$ python3 -q
>>> import numpy as np
>>> np.set_printoptions(precision=1, suppress=True, linewidth=200, floatmode="fixed")
>>> feats = np.arange(110).reshape(11, 10) + -2
>>> print(feats)
[[ -2  -1   0   1   2   3   4   5   6   7]
 [  8   9  10  11  12  13  14  15  16  17]
 [ 18  19  20  21  22  23  24  25  26  27]
 [ 28  29  30  31  32  33  34  35  36  37]
 [ 38  39  40  41  42  43  44  45  46  47]
 [ 48  49  50  51  52  53  54  55  56  57]
 [ 58  59  60  61  62  63  64  65  66  67]
 [ 68  69  70  71  72  73  74  75  76  77]
 [ 78  79  80  81  82  83  84  85  86  87]
 [ 88  89  90  91  92  93  94  95  96  97]
 [ 98  99 100 101 102 103 104 105 106 107]]
>>> print(np.round(feats @ np.linalg.pinv(feats) @ feats, 1) + 0)
[[ -2.0  -1.0   0.0   1.0   2.0   3.0   4.0   5.0   6.0   7.0]
 [  8.0   9.0  10.0  11.0  12.0  13.0  14.0  15.0  16.0  17.0]
 [ 18.0  19.0  20.0  21.0  22.0  23.0  24.0  25.0  26.0  27.0]
 [ 28.0  29.0  30.0  31.0  32.0  33.0  34.0  35.0  36.0  37.0]
 [ 38.0  39.0  40.0  41.0  42.0  43.0  44.0  45.0  46.0  47.0]
 [ 48.0  49.0  50.0  51.0  52.0  53.0  54.0  55.0  56.0  57.0]
 [ 58.0  59.0  60.0  61.0  62.0  63.0  64.0  65.0  66.0  67.0]
 [ 68.0  69.0  70.0  71.0  72.0  73.0  74.0  75.0  76.0  77.0]
 [ 78.0  79.0  80.0  81.0  82.0  83.0  84.0  85.0  86.0  87.0]
 [ 88.0  89.0  90.0  91.0  92.0  93.0  94.0  95.0  96.0  97.0]
 [ 98.0  99.0 100.0 101.0 102.0 103.0 104.0 105.0 106.0 107.0]]
>>> print(np.linalg.lstsq(feats[:-1].T, feats[-1])[2])
2
>>> print(np.unique(feats.round(6), axis=0).shape)
(11, 10)
>>> print(np.linalg.cond(feats) > 100)
True
>>> print(np.linalg.matrix_rank(feats, rtol=0.1))
1
>>> print([round(float(x), 1) for x in np.linalg.svd(feats, compute_uv=False)[:3]])
[643.3, 15.5, 0.0]
>>> print(round(np.linalg.norm(feats, 2) / np.linalg.norm(feats), 1))
1.0
>>> print(feats.mean(axis=0))
[48.0 49.0 50.0 51.0 52.0 53.0 54.0 55.0 56.0 57.0]
>>> np.linalg.rank(feats)
Traceback (most recent call last):
  File "<python-input-12>", line 1, in <module>
    np.linalg.rank(feats)
    ^^^^^^^^^^^^^^
AttributeError: module 'numpy.linalg' has no attribute 'rank'
>>> rank = np.linalg.matrix_rank(feats)
>>> print(rank)
2
>>> null = np.linalg.svd(feats)[2][rank:].T
>>> print([int(np.linalg.matrix_rank(np.delete(feats, i, axis=0))) for i in range(11)])
[2, 2, 2, 2, 2, 2, 2, 2, 2, 2, 2]
>>> print([int(np.linalg.matrix_rank(feats[:i])) for i in range(1, len(feats) + 1)])
[1, 2, 2, 2, 2, 2, 2, 2, 2, 2, 2]
>>> K = np.arange(96).reshape(12, 8) + -3
>>> print(K)
[[-3 -2 -1  0  1  2  3  4]
 [ 5  6  7  8  9 10 11 12]
 [13 14 15 16 17 18 19 20]
 [21 22 23 24 25 26 27 28]
 [29 30 31 32 33 34 35 36]
 [37 38 39 40 41 42 43 44]
 [45 46 47 48 49 50 51 52]
 [53 54 55 56 57 58 59 60]
 [61 62 63 64 65 66 67 68]
 [69 70 71 72 73 74 75 76]
 [77 78 79 80 81 82 83 84]
 [85 86 87 88 89 90 91 92]]
>>> def softmax(z):
...     e = np.exp(z - z.max(axis=-1, keepdims=True))
...     return e / e.sum(axis=-1, keepdims=True)
... 
>>> print(softmax(feats).sum(axis=1))
[1.0 1.0 1.0 1.0 1.0 1.0 1.0 1.0 1.0 1.0 1.0]
>>> S = feats @ feats.T / np.sqrt(10)
>>> print(softmax(S)[7] @ feats)
[ 98.0  99.0 100.0 101.0 102.0 103.0 104.0 105.0 106.0 107.0]
>>> print(np.round(softmax(S + np.triu(np.full(S.shape, -np.inf), 1)), 1) + 0)
[[1.0 0.0 0.0 0.0 0.0 0.0 0.0 0.0 0.0 0.0 0.0]
 [0.0 1.0 0.0 0.0 0.0 0.0 0.0 0.0 0.0 0.0 0.0]
 [0.0 0.0 1.0 0.0 0.0 0.0 0.0 0.0 0.0 0.0 0.0]
 [0.0 0.0 0.0 1.0 0.0 0.0 0.0 0.0 0.0 0.0 0.0]
 [0.0 0.0 0.0 0.0 1.0 0.0 0.0 0.0 0.0 0.0 0.0]
 [0.0 0.0 0.0 0.0 0.0 1.0 0.0 0.0 0.0 0.0 0.0]
 [0.0 0.0 0.0 0.0 0.0 0.0 1.0 0.0 0.0 0.0 0.0]
 [0.0 0.0 0.0 0.0 0.0 0.0 0.0 1.0 0.0 0.0 0.0]
 [0.0 0.0 0.0 0.0 0.0 0.0 0.0 0.0 1.0 0.0 0.0]
 [0.0 0.0 0.0 0.0 0.0 0.0 0.0 0.0 0.0 1.0 0.0]
 [0.0 0.0 0.0 0.0 0.0 0.0 0.0 0.0 0.0 0.0 1.0]]
>>> Uu, sigma, Vt = np.linalg.svd(K)
>>> vecs = Vt[:(sigma > 1e-8).sum()]
>>> rng = np.random.default_rng(4118)
>>> vec = K[7] + -3 * K[1] + rng.integers(2) * np.eye(8)[7]
>>> print(vec)
[38.0 36.0 34.0 32.0 30.0 28.0 26.0 25.0]
>>> print(np.allclose(vecs.T @ vecs @ vec, vec))
False
>>> print(np.linalg.matrix_rank(np.vstack([K, vec])))
3
>>> m1 = np.loadtxt("m.csv", delimiter=",")
>>> print(m1)
[[-0.5  0.4 -2.2  0.2  0.2 -0.5 -0.3  0.5]
 [ 0.1  0.4  0.5  1.1 -0.9  1.0 -0.5  1.1]
 [ 0.6 -0.1 -0.1  0.8 -1.0 -0.3  0.1 -1.4]
 [-0.3 -1.0  0.2  0.2  0.1 -1.0 -1.4  0.7]
 [-0.2  0.4  0.0 -1.7 -1.3  0.5 -0.8  0.0]
 [ 1.6  1.3 -0.8 -0.7  0.7 -0.3 -0.7 -0.3]
 [-0.6 -0.7 -0.7  0.1  1.1  1.2 -0.3 -1.1]]
>>> Uu, sigma, Vt = np.linalg.svd(m1, full_matrices=False)
>>> print(round(np.sqrt((sigma ** 2).sum()), 1), round(float(np.linalg.norm(m1)), 1))
6.1 6.1
>>> print((sigma > 1e-8).sum())
7
>>> print(Uu.shape, sigma.shape, Vt.shape)
(7, 7) (7,) (7, 8)
>>> w1 = np.array([[3, -1, -3, -3, -1, -3],
...     [-1, 1, 1, 1, -3, 2],
...     [3, -2, -3, -2, -1, 3],
...     [-1, 1, -3, 2, 1, 3],
...     [3, 1, 0, -3, 1, 1],
...     [2, 0, -3, -2, -1, -1],
...     [0, 2, 2, -2, -3, -2],
...     [2, -1, 1, -1, 1, 3]])
>>> b = np.array([1, 1, 3, 0, 2, 1])
>>> H = np.maximum(m1 @ w1 + b, 0)
>>> print((H > 0).mean(axis=0))
[0.6 0.6 0.7 0.7 0.7 0.4]
>>> print((H > 0).astype(int))
[[0 1 1 1 1 1]
 [1 0 0 1 1 1]
 [0 1 0 1 1 0]
 [1 0 1 1 1 1]
 [0 0 1 1 0 0]
 [1 1 1 0 0 0]
 [1 1 1 0 1 0]]
>>> W2 = np.array([[-2, 1, -1],
...     [-1, -2, 1],
...     [-1, -2, -2],
...     [1, -2, -1],
...     [0, 0, 1],
...     [-1, 0, 2]])
>>> print((H @ W2).round(6).argmax(axis=1))
[0 2 0 2 0 1 2]
>>> print(w1 @ W2)
[[ -2  17  -2]
 [ -1  -7   0]
 [ -6  17   8]
 [  3  -1  13]
 [-11   7   4]
 [ -2  12   3]
 [ -4  -4  -7]
 [ -8   4   3]]
>>> B = np.array([[-1, 2, -2],
...     [0, 0, 0],
...     [2, 0, -2],
...     [0, -2, 0],
...     [2, -1, 2],
...     [0, 0, 1],
...     [2, -2, 1],
...     [-1, -2, 0]])
>>> print(np.round(np.einsum("ij->j", m1), 1) + 0)
[ 0.7  0.7 -3.1  0.0 -1.1  0.6 -3.9 -0.5]
>>> B = m1 + rng.integers(-2, 3, (7, 3)) @ rng.integers(-2, 3, (3, 8))
>>> print(B)
[[-0.5  3.4 -4.2 -0.8  4.2  2.5 -4.3  2.5]
 [ 4.1 -4.6  6.5  2.1 -0.9 -2.0  3.5  3.1]
 [ 8.6 -6.1  9.9  2.8 -1.0 -4.3  4.1  4.6]
 [ 3.7  3.0  2.2  2.2 -3.9 -1.0 -5.4  6.7]
 [ 1.8 -4.6  4.0 -1.7  0.7 -1.5  3.2  0.0]
 [ 7.6  3.3  3.2  0.3  2.7  0.7 -4.7  7.7]
 [-2.6 -2.7 -1.7 -0.9  3.1  1.2  1.7 -4.1]]
>>> print(np.round(np.linalg.svd(B - m1, compute_uv=False), 1) + 0)
[22.0 15.8  7.1  0.0  0.0  0.0  0.0]
>>> print(B - m1)
[[ 0.0  3.0 -2.0 -1.0  4.0  3.0 -4.0  2.0]
 [ 4.0 -5.0  6.0  1.0  0.0 -3.0  4.0  2.0]
 [ 8.0 -6.0 10.0  2.0  0.0 -4.0  4.0  6.0]
 [ 4.0  4.0  2.0  2.0 -4.0  0.0 -4.0  6.0]
 [ 2.0 -5.0  4.0  0.0  2.0 -2.0  4.0  0.0]
 [ 6.0  2.0  4.0  1.0  2.0  1.0 -4.0  8.0]
 [-2.0 -2.0 -1.0 -1.0  2.0  0.0  2.0 -3.0]]
>>> print(np.abs(B - m1).sum(axis=1))
[19.0 25.0 40.0 26.0 19.0 28.0 13.0]
>>> print(np.linalg.matrix_rank(B - m1, tol=1e-8))
3
>>> vec = np.array([4, 0, 5, 2, 6, 1, 2, 9])
>>> print(m1 @ np.eye(8)[1])
[ 0.4  0.4 -0.1 -1.0  0.4  1.3 -0.7]
>>> print(m1 @ (2 * vec))
[-16.0  19.2 -30.4   6.6 -26.2   1.6 -16.8]
>>> print(np.einsum("ij,j->i", m1, vec))
[ -8.0   9.6 -15.2   3.3 -13.1   0.8  -8.4]
>>> print(np.linalg.norm(m1 @ vec) <= np.linalg.norm(m1, 2) * np.linalg.norm(vec) + 1e-9)
True
>>> print((m1 @ vec).argmax())
1
>>> arr = np.load("sample13.npy")
>>> print(arr)
[[1 0 0 0 0 0 0 3 0 0]
 [0 2 0 1 0 0 1 0 0 0]
 [0 1 2 2 0 0 3 0 0 0]
 [0 3 3 1 0 0 1 0 0 0]
 [3 0 0 0 1 0 0 1 0 0]
 [0 0 0 0 0 2 0 0 1 0]
 [0 0 1 1 0 0 2 0 0 0]
 [3 0 0 0 3 0 0 2 0 0]
 [0 0 0 0 0 1 0 0 3 2]
 [0 0 0 0 0 3 0 0 0 2]]
>>> print(arr.ravel(order="F"))
[1 0 0 0 3 0 0 3 0 0 0 2 1 3 0 0 0 0 0 0 0 0 2 3 0 0 1 0 0 0 0 1 2 1 0 0 1 0 0 0 0 0 0 0 1 0 0 3 0 0 0 0 0 0 0 2 0 0 1 3 0 1 3 1 0 0 2 0 0 0 3 0 0 0 1 0 0 2 0 0 0 0 0 0 0 1 0 0 3 0 0 0 0 0 0 0 0 0 2
 2]
>>> print(arr.reshape(-1, 2))
[[1 0]
 [0 0]
 [0 0]
 [0 3]
 [0 0]
 [0 2]
 [0 1]
 [0 0]
 [1 0]
 [0 0]
 [0 1]
 [2 2]
 [0 0]
 [3 0]
 [0 0]
 [0 3]
 [3 1]
 [0 0]
 [1 0]
 [0 0]
 [3 0]
 [0 0]
 [1 0]
 [0 1]
 [0 0]
 [0 0]
 [0 0]
 [0 2]
 [0 0]
 [1 0]
 [0 0]
 [1 1]
 [0 0]
 [2 0]
 [0 0]
 [3 0]
 [0 0]
 [3 0]
 [0 2]
 [0 0]
 [0 0]
 [0 0]
 [0 1]
 [0 0]
 [3 2]
 [0 0]
 [0 0]
 [0 3]
 [0 0]
 [0 2]]
>>> t3 = arr.reshape(10, 2, -1)
>>> print(t3.sum(axis=1))
[[1 0 3 0 0]
 [0 3 0 1 0]
 [0 4 2 2 0]
 [0 4 3 1 0]
 [3 0 1 0 1]
 [2 0 0 1 0]
 [0 2 1 1 0]
 [3 0 2 0 3]
 [1 0 0 3 2]
 [3 0 0 0 2]]
>>> print(t3[:, 0])
[[1 0 0 0 0]
 [0 2 0 1 0]
 [0 1 2 2 0]
 [0 3 3 1 0]
 [3 0 0 0 1]
 [0 0 0 0 0]
 [0 0 1 1 0]
 [3 0 0 0 3]
 [0 0 0 0 0]
 [0 0 0 0 0]]
>>> print(np.swapaxes(t3, 1, 2)[7])
[[3 0]
 [0 0]
 [0 2]
 [0 0]
 [3 0]]
>>> print(t3.shape)
(10, 2, 5)
>>> print(t3.transpose(1, 0, 2))
[[[1 0 0 0 0]
  [0 2 0 1 0]
  [0 1 2 2 0]
  [0 3 3 1 0]
  [3 0 0 0 1]
  [0 0 0 0 0]
  [0 0 1 1 0]
  [3 0 0 0 3]
  [0 0 0 0 0]
  [0 0 0 0 0]]

 [[0 0 3 0 0]
  [0 1 0 0 0]
  [0 3 0 0 0]
  [0 1 0 0 0]
  [0 0 1 0 0]
  [2 0 0 1 0]
  [0 2 0 0 0]
  [0 0 2 0 0]
  [1 0 0 3 2]
  [3 0 0 0 2]]]
>>> w1 = np.array([[5, 6, 3],
...     [-7, 1, -2],
...     [7, -1, -6],
...     [-8, 2, 6],
...     [0, 4, 1],
...     [-2, -9, 8],
...     [3, -2, 7],
...     [4, 8, 2],
...     [6, -2, -7],
...     [9, 6, 3]])
>>> b = np.array([-3, 3, -1])
>>> H = np.maximum(arr @ w1 + b, 0)
>>> print(H)
[[14 33  8]
 [ 0  5  8]
 [ 0  0 18]
 [ 0  3  0]
 [16 33 11]
 [ 0  0  8]
 [ 2  0 13]
 [20 49 15]
 [31  0  0]
 [ 9  0 29]]
>>> W2 = np.array([[-1, -2, -2], [2, -1, -3], [0, -1, -1]])
>>> print(H @ W2)
[[  52  -69 -135]
 [  10  -13  -23]
 [   0  -18  -18]
 [   6   -3   -9]
 [  50  -76 -142]
 [   0   -8   -8]
 [  -2  -17  -17]
 [  78 -104 -202]
 [ -31  -62  -62]
 [  -9  -47  -47]]
>>> vec = np.array([6, 5, -4, 9, -7, 7, -5, 0, 9, -9])
>>> h1 = np.maximum(arr @ vec, 0)
>>> print(np.maximum(arr @ vec, 0) - np.maximum(-arr @ vec, 0))
[ 6 14  0  7 11 23 -5 -3 16  3]
>>> print(arr * (h1 > 1e-9)[:, None])
[[1 0 0 0 0 0 0 3 0 0]
 [0 2 0 1 0 0 1 0 0 0]
 [0 0 0 0 0 0 0 0 0 0]
 [0 3 3 1 0 0 1 0 0 0]
 [3 0 0 0 1 0 0 1 0 0]
 [0 0 0 0 0 2 0 0 1 0]
 [0 0 0 0 0 0 0 0 0 0]
 [0 0 0 0 0 0 0 0 0 0]
 [0 0 0 0 0 1 0 0 3 2]
 [0 0 0 0 0 3 0 0 0 2]]
>>> print(np.flatnonzero(h1 > 1e-9))
[0 1 3 4 5 8 9]
>>> A = np.loadtxt("mat.csv", delimiter=",")
>>> print(A)
[[ 4.0  4.0  4.0  4.0  4.0  4.0  4.0  4.0  4.0  4.0  4.0]
 [ 4.0  8.0  8.0  8.0  8.0  8.0  8.0  8.0  8.0  8.0  8.0]
 [ 4.0  8.0 12.0 12.0 12.0 12.0 12.0 12.0 12.0 12.0 12.0]
 [ 4.0  8.0 12.0 16.0 16.0 16.0 16.0 16.0 16.0 16.0 16.0]
 [ 4.0  8.0 12.0 16.0 20.0 20.0 20.0 20.0 20.0 20.0 20.0]
 [ 4.0  8.0 12.0 16.0 20.0 24.0 24.0 24.0 24.0 24.0 24.0]
 [ 4.0  8.0 12.0 16.0 20.0 24.0 28.0 28.0 28.0 28.0 28.0]
 [ 4.0  8.0 12.0 16.0 20.0 24.0 28.0 32.0 32.0 32.0 32.0]
 [ 4.0  8.0 12.0 16.0 20.0 24.0 28.0 32.0 36.0 36.0 36.0]
 [ 4.0  8.0 12.0 16.0 20.0 24.0 28.0 32.0 36.0 40.0 40.0]
 [ 4.0  8.0 12.0 16.0 20.0 24.0 28.0 32.0 36.0 40.0 44.0]]
>>> ev, vecs = np.linalg.eigh(A)
>>> print(np.linalg.eigvalsh(A @ A))
[    1.0     1.2     1.4     1.9     2.8     4.6     9.0    22.3    79.5   583.6 46108.7]
>>> print(np.abs(vecs[:, -1]))
[0.1 0.1 0.2 0.2 0.3 0.3 0.3 0.4 0.4 0.4 0.4]
>>> print(np.unique(ev.round(6) + 0, return_counts=True)[1])
[1 1 1 1 1 1 1 1 1 1 1]
>>> print(np.linalg.eigvalsh(A + 2 * np.eye(11)))
[  3.0   3.1   3.2   3.4   3.7   4.1   5.0   6.7  10.9  26.2 216.7]
>>> ev, vecs = np.linalg.eigh(A)
>>> vec = np.array([0, -1, 0, -3, 3, -2, -3, 1, 2, -1, -2])
>>> print(vecs * np.sqrt(ev) @ vecs.T)
[[1.7 0.7 0.4 0.3 0.3 0.2 0.2 0.2 0.2 0.2 0.2]
 [0.7 2.2 1.0 0.7 0.6 0.5 0.4 0.4 0.4 0.4 0.4]
 [0.4 1.0 2.4 1.3 0.9 0.8 0.7 0.6 0.6 0.5 0.5]
 [0.3 0.7 1.3 2.6 1.5 1.1 1.0 0.9 0.8 0.8 0.7]
 [0.3 0.6 0.9 1.5 2.8 1.6 1.3 1.1 1.0 1.0 0.9]
 [0.2 0.5 0.8 1.1 1.6 3.0 1.8 1.5 1.3 1.2 1.2]
 [0.2 0.4 0.7 1.0 1.3 1.8 3.2 2.0 1.7 1.5 1.5]
 [0.2 0.4 0.6 0.9 1.1 1.5 2.0 3.4 2.2 1.9 1.8]
 [0.2 0.4 0.6 0.8 1.0 1.3 1.7 2.2 3.6 2.5 2.3]
 [0.2 0.4 0.5 0.8 1.0 1.2 1.5 1.9 2.5 4.0 2.9]
 [0.2 0.4 0.5 0.7 0.9 1.2 1.5 1.8 2.3 2.9 4.6]]
>>> print(round(float(vec @ A @ vec / (vec @ vec)), 1), np.round(ev[0], 1), round(float(ev[-1]), 1))
16.6 1.0 214.7
>>> print(np.abs(A).sum(axis=1).max(), np.round(np.abs(ev).max(), 1))
264.0 214.7
>>> vec = np.ones(11)
>>> for _ in range(5):
...     vec = A @ vec
...     vec /= np.linalg.norm(vec)
...     print(round(vec @ A @ vec, 1))
... 
214.5
214.7
214.7
214.7
214.7
>>> print(round(np.linalg.eigvalsh(A)[-1], 1))
214.7
>>> vec = np.array([1, 2, 1, 1, 2, 2, 2, 2, 1, 0, 2])
>>> h1 = np.maximum(A @ vec, 0)
>>> print(A.T @ h1)
[11840.0 23424.0 34512.0 44896.0 54384.0 62800.0 70000.0 75872.0 80336.0 83344.0 84864.0]
>>> print(np.maximum(A @ (3 * vec), 0))
[ 192.0  372.0  528.0  672.0  804.0  912.0  996.0 1056.0 1092.0 1116.0 1140.0]
>>> print(A * (h1 > 1e-9)[:, None])
[[ 4.0  4.0  4.0  4.0  4.0  4.0  4.0  4.0  4.0  4.0  4.0]
 [ 4.0  8.0  8.0  8.0  8.0  8.0  8.0  8.0  8.0  8.0  8.0]
 [ 4.0  8.0 12.0 12.0 12.0 12.0 12.0 12.0 12.0 12.0 12.0]
 [ 4.0  8.0 12.0 16.0 16.0 16.0 16.0 16.0 16.0 16.0 16.0]
 [ 4.0  8.0 12.0 16.0 20.0 20.0 20.0 20.0 20.0 20.0 20.0]
 [ 4.0  8.0 12.0 16.0 20.0 24.0 24.0 24.0 24.0 24.0 24.0]
 [ 4.0  8.0 12.0 16.0 20.0 24.0 28.0 28.0 28.0 28.0 28.0]
 [ 4.0  8.0 12.0 16.0 20.0 24.0 28.0 32.0 32.0 32.0 32.0]
 [ 4.0  8.0 12.0 16.0 20.0 24.0 28.0 32.0 36.0 36.0 36.0]
 [ 4.0  8.0 12.0 16.0 20.0 24.0 28.0 32.0 36.0 40.0 40.0]
 [ 4.0  8.0 12.0 16.0 20.0 24.0 28.0 32.0 36.0 40.0 44.0]]
>>> F = np.load("test12.npy")
>>> print(F)
[[ 0.7  0.7  0.0  0.0]
 [-0.7  0.7  0.0  0.0]
 [ 0.0  0.0  1.0  0.0]
 [ 0.0  0.0  0.0  1.0]]
>>> print(softmax(F[2] + 5))
[0.2 0.2 0.5 0.2]
>>> print(softmax(F).sum(axis=1))
[1.0 1.0 1.0 1.0]
>>> print(np.round(softmax(10 * F[2]), 1) + 0)
[0.0 0.0 1.0 0.0]
>>> S = F @ F.T / np.sqrt(4)
>>> print(softmax(S).round(6).argmax(axis=1))
[0 1 2 3]
>>> print(softmax(S + np.triu(np.full(S.shape, -np.inf), 1)))
[[1.0 0.0 0.0 0.0]
 [0.4 0.6 0.0 0.0]
 [0.3 0.3 0.5 0.0]
 [0.2 0.2 0.2 0.4]]
>>> print(np.round(softmax(S)[2] @ F, 1) + 0)
[0.0 0.3 0.4 0.2]
>>> W0 = np.load("run15.npy")
>>> print(W0)
[[-0.3  1.3  0.7 -0.1 -0.7  0.9 -0.1]
 [-0.6 -1.0  0.2 -0.3 -1.0 -0.1  1.7]
 [-0.6 -0.6  1.4 -0.2  0.7  0.7 -1.9]
 [-0.3 -0.6  1.3 -2.5  0.8 -0.2  1.2]
 [ 0.0 -0.7 -0.6 -0.1 -0.4 -1.3 -1.5]
 [ 0.8 -0.1  0.3  0.8 -0.7 -1.3 -1.8]
 [-1.7  0.2  0.9  0.3 -1.1 -0.4  1.6]]
>>> vec = np.array([5, 1, 9, -6, -1, -7, -7])
>>> h1 = np.maximum(W0 @ vec, 0)
>>> print(np.tanh(W0 @ vec))
[ 0.9 -1.0  1.0  1.0  1.0  1.0 -1.0]
>>> print(np.flatnonzero(h1 > 1e-9))
[0 2 3 4 5]
>>> print(np.maximum(W0 @ vec, 0) - np.maximum(-W0 @ vec, 0))
[  1.8 -10.6  17.9  16.8  14.5  24.2  -9.3]
